$ python3 -q
>>> import numpy as np
>>> import numpy.linalg as la
>>> np.set_printoptions(suppress=True, linewidth=140)
>>> Q, _ = la.qr(np.array([[-0.8, -0.3, -0.2, 0.4, -0.3, -1.5, -0.4, 0.7],
...     [-2.5, 0.7, 0.6, 0.8, 0.7, 0.4, -0.2, -0.1],
...     [-0.8, -0.5, -0.7, 0.9, 0.1, -3.2, -1.6, -0.5],
...     [-0.4, -1.1, -2.0, -0.9, 0.9, 0.7, -0.1, 0.1],
...     [-0.5, -1.8, 2.0, -0.9, -0.5, 0.4, 1.3, 1.9],
...     [1.0, -0.7, -0.5, 0.8, 0.9, 0.1, -0.5, -0.8],
...     [0.0, -2.1, 0.4, 0.3, 0.4, 0.0, 0.4, 0.9],
...     [0.2, -0.5, 0.0, -0.9, 0.9, -0.2, -0.7, -0.5]]))
>>> E = Q[:, :8]
>>> E.round(4)
array([[-0.267 ,  0.1088, -0.1241,  0.1433,  0.3653,  0.149 ,  0.8253, -0.2101],
       [-0.8343, -0.1679,  0.083 ,  0.1357, -0.4589, -0.1954, -0.0281, -0.0304],
       [-0.267 ,  0.1708, -0.2989,  0.3888,  0.2438,  0.6311, -0.4482, -0.0197],
       [-0.1335,  0.3491, -0.7332, -0.4537, -0.0122, -0.2903, -0.1009, -0.1494],
       [-0.1669,  0.5682,  0.5737, -0.2792,  0.1452,  0.0259, -0.1741, -0.4361],
       [ 0.3337,  0.1974, -0.1358,  0.5208, -0.4753, -0.0934,  0.0538, -0.5678],
       [ 0.    ,  0.6514,  0.0558,  0.3271, -0.0835, -0.2257,  0.1038,  0.63  ],
       [ 0.0667,  0.1512, -0.0071, -0.3846, -0.5851,  0.6298,  0.251 ,  0.1507]])
>>> Q, r_ = la.qr(E)
>>> Q.round(4)
array([[-0.267 ,  0.1088, -0.1241,  0.1433,  0.3653,  0.149 ,  0.8253, -0.2101],
       [-0.8343, -0.1679,  0.083 ,  0.1357, -0.4589, -0.1954, -0.0281, -0.0304],
       [-0.267 ,  0.1708, -0.2989,  0.3888,  0.2438,  0.6311, -0.4482, -0.0197],
       [-0.1335,  0.3491, -0.7332, -0.4537, -0.0122, -0.2903, -0.1009, -0.1494],
       [-0.1669,  0.5682,  0.5737, -0.2792,  0.1452,  0.0259, -0.1741, -0.4361],
       [ 0.3337,  0.1974, -0.1358,  0.5208, -0.4753, -0.0934,  0.0538, -0.5678],
       [ 0.    ,  0.6514,  0.0558,  0.3271, -0.0835, -0.2257,  0.1038,  0.63  ],
       [ 0.0667,  0.1512, -0.0071, -0.3846, -0.5851,  0.6298,  0.251 ,  0.1507]])
>>> np.round(np.abs(np.diag(r_)), 4)
array([1., 1., 1., 1., 1., 1., 1., 1.])
>>> np.round(Q @ r_, 4)
array([[-0.267 ,  0.1088, -0.1241,  0.1433,  0.3653,  0.149 ,  0.8253, -0.2101],
       [-0.8343, -0.1679,  0.083 ,  0.1357, -0.4589, -0.1954, -0.0281, -0.0304],
       [-0.267 ,  0.1708, -0.2989,  0.3888,  0.2438,  0.6311, -0.4482, -0.0197],
       [-0.1335,  0.3491, -0.7332, -0.4537, -0.0122, -0.2903, -0.1009, -0.1494],
       [-0.1669,  0.5682,  0.5737, -0.2792,  0.1452,  0.0259, -0.1741, -0.4361],
       [ 0.3337,  0.1974, -0.1358,  0.5208, -0.4753, -0.0934,  0.0538, -0.5678],
       [ 0.    ,  0.6514,  0.0558,  0.3271, -0.0835, -0.2257,  0.1038,  0.63  ],
       [ 0.0667,  0.1512, -0.0071, -0.3846, -0.5851,  0.6298,  0.251 ,  0.1507]])
>>> Q.shape, r_.shape
((8, 8), (8, 8))
>>> np.round(Q.T @ Q, 4) + 0
array([[1., 0., 0., 0., 0., 0., 0., 0.],
       [0., 1., 0., 0., 0., 0., 0., 0.],
       [0., 0., 1., 0., 0., 0., 0., 0.],
       [0., 0., 0., 1., 0., 0., 0., 0.],
       [0., 0., 0., 0., 1., 0., 0., 0.],
       [0., 0., 0., 0., 0., 1., 0., 0.],
       [0., 0., 0., 0., 0., 0., 1., 0.],
       [0., 0., 0., 0., 0., 0., 0., 1.]])
>>> np.trace(Q @ Q.T)
np.float64(8.0)
>>> Q.inv()
Traceback (most recent call last):
  File "<python-input-13>", line 1, in <module>
    Q.inv()
    ^^^^^
AttributeError: 'numpy.ndarray' object has no attribute 'inv'
>>> np.allclose(Q, Q.T)
False
>>> np.round(np.trace(Q), 4)
np.float64(-0.881)
>>> la.determinant(Q)
Traceback (most recent call last):
  File "<python-input-16>", line 1, in <module>
    la.determinant(Q)
    ^^^^^^^^^^^^^^
AttributeError: module 'numpy.linalg' has no attribute 'determinant'
>>> np.round(np.sort(np.abs(la.eigvals(Q))), 4)
array([1., 1., 1., 1., 1., 1., 1., 1.])
>>> round(float(np.abs(la.eigvals(Q)).max()), 4)
1.0
>>> Y = np.array([[0, 1], [0, -2]])
>>> X = Y - Y.T
>>> X
array([[ 0,  1],
       [-1,  0]])
>>> def softmax(z):
...     e = np.exp(z - z.max(axis=-1, keepdims=True))
...     return e / e.sum(axis=-1, keepdims=True)
... 
>>> np.round(softmax(E[4] + -1), 4)
array([0.096 , 0.2003, 0.2014, 0.0858, 0.1312, 0.1165, 0.0953, 0.0734])
>>> np.round(softmax(E).sum(axis=1), 4)
array([1., 1., 1., 1., 1., 1., 1., 1.])
>>> scores = E @ E.T / np.sqrt(8)
>>> softmax(scores).round(6).argmax(axis=1)
array([0, 1, 2, 3, 4, 5, 6, 7])
>>> round(float(la.det(2 * X)), 4), np.round(la.det(X), 4)
(4.0, np.float64(1.0))
>>> round(float(la.eigvals(X).sum().real), 4)
0.0
>>> np.einsum("ii->", X)
np.int64(0)
>>> rng = np.random.default_rng(3127)
>>> idx = rng.permutation(2)
>>> idx
array([1, 0])
>>> Y = X[idx][:, idx]
>>> Y
array([[ 0, -1],
       [ 1,  0]])
>>> x = np.array([-4, 5])
>>> a = np.maximum(X @ x, 0)
>>> np.flatnonzero(a > 1e-9)
array([0, 1])
>>> X * (a > 1e-9)[:, None]
array([[ 0,  1],
       [-1,  0]])
>>> np.maximum(X @ (3 * x), 0)
array([15, 12])
>>> data = rng.normal(size=(26, 5))
>>> data = 20 * data / la.norm(data, axis=1, keepdims=True)
>>> data.round(4)
array([[ -5.1795,  -4.5805,  -3.6299,  13.128 , -12.9101],
       [  3.4104,  -8.7764, -12.5508,   7.6633,   9.7517],
       [ -5.2124,   2.7146,  16.7556,  -6.1077,   6.8854],
       [  2.1397, -10.51  ,   4.2464, -13.4726,   9.2422],
       [ -8.9056,   7.7722,  -0.3207,   1.0355,  16.0968],
       [ -8.174 ,   8.42  ,  14.6726,  -6.5132,  -2.1403],
       [ -7.9471,  -7.7394,   3.5333,  -7.6881,  14.3302],
       [ -9.6571,  12.2262,   5.195 ,  -9.1389,  -6.8377],
       [ -7.0354,   6.3467,  -4.7826,  16.3484,   4.4811],
       [ -4.8908,   5.6291, -13.9119,  -7.5145,  -9.7152],
       [  3.1896,   5.9346, -11.0345,   7.3241,  13.3867],
       [  2.2188,  10.3138,   6.048 ,  -0.9462, -15.8502],
       [ 15.9685,   1.4118, -10.498 ,   5.0043,  -2.7866],
       [  9.3049, -10.9071,   5.5708,  11.5486,  -5.4817],
       [  3.9805,   9.7064,  10.2768,  12.1523,  -6.0538],
       [  5.9922,   7.4944,  13.8213,  10.7842,   0.774 ],
       [ -0.3588,  -7.9653,   1.7419, -16.3132,  -8.2019],
       [ -8.3976,   1.4318,   6.4959, -16.6835,   2.626 ],
       [ -6.7715,  -0.601 ,  -2.8424,  13.3596, -12.9317],
       [  9.4012,   3.5493,  13.9773,   8.8536,   5.0267],
       [  0.3738,   2.1328,  18.9949,  -4.6128,   3.6371],
       [ -5.6741,  -5.8909, -17.6992,   0.1329,  -4.4522],
       [-17.8721,   2.821 ,   5.2078,  -5.9059,   3.2604],
       [ -3.0142,   5.8374,   2.9359,  -9.4424,  16.0954],
       [  2.7966,  14.0019,   7.7081,  -1.9956, -11.5209],
       [  5.877 ,  -4.0162,  17.1931,  -7.0177,  -2.1167]])
>>> x = np.array([0, 0, -2, 2, 2])
>>> target = data @ x
>>> np.round(la.lstsq(data, target)[0], 4) + 0
array([ 0.,  0., -2.,  2.,  2.])
>>> try:
...     la.solve(data, target)
... except la.LinAlgError as e:
...     print("failed:", e)
... 
failed: Last 2 dimensions of the array must be square
>>> np.round(la.pinv(data) @ data, 4) + 0
array([[1., 0., 0., 0., 0.],
       [0., 1., 0., 0., 0.],
       [0., 0., 1., 0., 0.],
       [0., 0., 0., 1., 0.],
       [0., 0., 0., 0., 1.]])
>>> np.round(la.solve(data.T @ data, data.T @ target), 4) + 0
array([ 0.,  0., -2.,  2.,  2.])
>>> target = target + 0.3 * rng.normal(size=26)
>>> target.round(4)
array([  7.0613,  59.9008, -31.7616, -16.8014,  35.5172, -46.761 ,   6.0668, -41.9598,  51.4308,  -6.4297,  63.7763, -45.8601,  25.8413,
         1.438 ,  -8.1795,  -4.2303, -52.8445, -40.5964,   6.34  ,  -0.6536, -40.0493,  26.2028, -15.7417,   7.4496, -42.2604, -52.8984])
>>> beta, *_ = la.lstsq(data, target)
>>> [round(float(la.norm(la.solve(data.T @ data + lam * np.eye(5), data.T @ target))), 2) for lam in (0, 1, 10, 100)]
[3.47, 3.47, 3.46, 3.33]
>>> np.round(data.T @ (target - data @ beta), 4) + 0
array([0., 0., 0., 0., 0.])
>>> beta.round()
array([ 0.,  0., -2.,  2.,  2.])
>>> beta.round(4)
array([ 0.0087,  0.0212, -2.0039,  1.9958,  2.0121])
